$ python3 -q
>>> import numpy as np
>>> from numpy import linalg as LA
>>> np.set_printoptions(suppress=True, linewidth=100)
>>> mat = np.load("run18.npy")
>>> mat
array([[3, 0, 0, 0],
       [0, 0, 0, 0],
       [0, 4, 3, 0],
       [0, 0, 0, 0]])
>>> [int(LA.matrix_rank(LA.matrix_power(mat, p))) for p in range(1, 5)]
[2, 2, 2, 2]
>>> np.round(np.sort(LA.eigvals(mat)), 4)
array([0., 0., 3., 3.])
>>> mat @ mat
array([[ 9,  0,  0,  0],
       [ 0,  0,  0,  0],
       [ 0, 12,  9,  0],
       [ 0,  0,  0,  0]])
>>> LA.matrix_power(mat - np.diag(np.diag(mat)), 4)
array([[0, 0, 0, 0],
       [0, 0, 0, 0],
       [0, 0, 0, 0],
       [0, 0, 0, 0]])
>>> data = np.loadtxt("data.csv", delimiter=",")
>>> data.round(4)
array([[ 1.    ,  0.    ,  0.    ,  0.    ,  0.    ],
       [ 0.    ,  1.    ,  0.    ,  0.    ,  0.    ],
       [ 0.    ,  0.    ,  1.    ,  0.    ,  0.    ],
       [ 0.    ,  0.    ,  0.    ,  0.809 , -0.5878],
       [ 0.    ,  0.    ,  0.    ,  0.5878,  0.809 ]])
>>> hat = np.triu(np.array([[1, -7, 7, 1, -8],
...     [-1, -5, 8, 9, 6],
...     [0, -5, 3, 0, -5],
...     [9, 4, -6, -8, 0],
...     [0, -3, 8, 3, 5]]), 1) + np.eye(5)
>>> Y = hat @ data @ LA.inv(hat)
>>> np.round(np.trace(Y), 4), round(float(np.trace(data)), 4)
(np.float64(4.618), 4.618)
>>> np.round(np.poly(Y), 4)
array([ 1.    , -4.618 ,  8.8541, -8.8541,  4.618 , -1.    ])
>>> round(LA.det(Y), 4)
np.float64(1.0)
